% python3 -q
>>> import numpy as np
>>> np.set_printoptions(precision=3, suppress=True, linewidth=100)
>>> other = np.array([[3, 0, 4], [8, 4, 8], [0, 6, 1], [6, 4, 6]])
>>> cent = np.array([[2, 2, 1, 2], [2, 1, 1, 2], [2, 2, 1, 1]])
>>> W0 = other @ cent
>>> W0
array([[14, 14,  7, 10],
       [40, 36, 20, 32],
       [14,  8,  7, 13],
       [32, 28, 16, 26]])
>>> # looks like rank 3
>>> np.allclose(W0 @ W0.T, W0.T @ W0)
False
>>> np.round(np.linalg.det(W0), 3)
np.float64(0.0)
>>> other = W0 / np.sqrt((W0 ** 2).mean(axis=1, keepdims=True))
>>> np.linalg.matrix_rank(other) == np.linalg.matrix_rank(W0)
np.True_
>>> np.linalg.matrix_rank(W0 - W0.mean(axis=1, keepdims=True))
np.int64(3)
>>> other[1]
array([1.217, 1.095, 0.609, 0.974])
>>> left, sv, VT = np.linalg.svd(W0)
>>> np.argmax(sv[:-1] / (sv[1:] + 1e-6)) + 1
np.int64(3)
>>> other = left[:, :3] @ np.diag(sv[:3]) @ VT[:3]
>>> round(float(np.linalg.norm(W0 - other) / np.linalg.norm(W0)), 3)
0.0
>>> round(float(np.abs(W0 - other).max()), 3)
0.0
>>> np.linalg.matrix_rank(W0, rtol=0.05)
np.int64(2)
>>> np.linalg.matrix_rank(other)
np.int64(3)
>>> other
array([[14., 14.,  7., 10.],
       [40., 36., 20., 32.],
       [14.,  8.,  7., 13.],
       [32., 28., 16., 26.]])
>>> m1 = np.loadtxt("data.csv", delimiter=",")
>>> m1
array([[1., 4., 0., 0.],
       [4., 9., 4., 0.],
       [0., 4., 3., 4.],
       [0., 0., 4., 1.]])
>>> w, V = np.linalg.eigh(m1)
>>> np.linalg.svd(m1, compute_uv=False)
array([12.403,  5.   ,  3.   ,  0.403])
>>> np.abs(V[:, -1]).round(6).argmax()
np.int64(1)
>>> w
array([-3.   , -0.403,  5.   , 12.403])
>>> K = np.loadtxt("mat.csv", delimiter=",")
>>> K
array([[-0.633,  0.202,  0.748],
       [ 0.38 , -0.76 ,  0.527],
       [ 0.675,  0.617,  0.404]])
>>> T = np.stack([K, 3 * K, K[::-1]])
>>> np.linalg.det(T)
array([ 1., 27., -1.])
>>> np.linalg.matrix_rank(T)
array([3, 3, 3])
>>> np.einsum("bij,cij->bc", T, T)
array([[ 3.,  9.,  1.],
       [ 9., 27.,  3.],
       [ 1.,  3.,  3.]])
>>> np.linalg.matrix_rank(T.reshape(3, -1))
np.int64(2)
>>> Q, V = np.linalg.qr(K[:, :2])[0], np.linalg.qr(K[:, 2:])[0]
>>> sv = np.linalg.svd(Q.T @ V, compute_uv=False)
>>> sv.round(3) + 0
array([0.])
>>> (sv > 0.9).sum()
np.int64(0)
>>> Q, Rm = np.linalg.qr(K)
>>> Q @ Rm
array([[-0.633,  0.202,  0.748],
       [ 0.38 , -0.76 ,  0.527],
       [ 0.675,  0.617,  0.404]])
>>> np.round(np.trace(Q @ Q.T), 3)
np.float64(3.0)
>>> Rm.round(3) + 0
array([[1., 0., 0.],
       [0., 1., 0.],
       [0., 0., 1.]])
>>> np.allclose(Rm.T @ Rm, K.T @ K)
True
>>> np.linalg.matrix_rank(K)
np.int64(3)
>>> K.sum(axis=1)
array([0.317, 0.146, 1.697])
>>> K.shape
(3, 3)
>>> round(np.linalg.norm(K), 3)
np.float64(1.732)
>>> np.unravel_index(np.abs(K).argmax(), K.shape)
(np.int64(1), np.int64(1))
>>> np.round(K @ K.T, 3) + 0
array([[1., 0., 0.],
       [0., 1., 0.],
       [0., 0., 1.]])
>>> np.linalg.pinv(K)
array([[-0.633,  0.38 ,  0.675],
       [ 0.202, -0.76 ,  0.617],
       [ 0.748,  0.527,  0.404]])
>>> np.round(K.T @ K, 3) + 0
array([[1., 0., 0.],
       [0., 1., 0.],
       [0., 0., 1.]])
>>> E = np.load("block11.npy")
>>> E
array([[-3, -7, -2],
       [-3, -7, -2],
       [ 9,  5, 10],
       [ 4,  0,  5]])
>>> # rows and columns are dependent
>>> left, sv, VT = np.linalg.svd(E)
>>> np.argmax(sv[:-1] / (sv[1:] + 1e-6)) + 1
np.int64(2)
>>> other = left[:, :2] @ np.diag(sv[:2]) @ VT[:2]
>>> round(float(np.abs(E - other).max()), 3)
0.0
>>> other.round(3) + 0
array([[-3., -7., -2.],
       [-3., -7., -2.],
       [ 9.,  5., 10.],
       [ 4.,  0.,  5.]])
>>> other = np.array([[-5, 5], [2, 4]])
>>> cent = np.kron(other, E)
>>> cent
array([[ 15,  35,  10, -15, -35, -10],
       [ 15,  35,  10, -15, -35, -10],
       [-45, -25, -50,  45,  25,  50],
       [-20,   0, -25,  20,   0,  25],
       [ -6, -14,  -4, -12, -28,  -8],
       [ -6, -14,  -4, -12, -28,  -8],
       [ 18,  10,  20,  36,  20,  40],
       [  8,   0,  10,  16,   0,  20]])
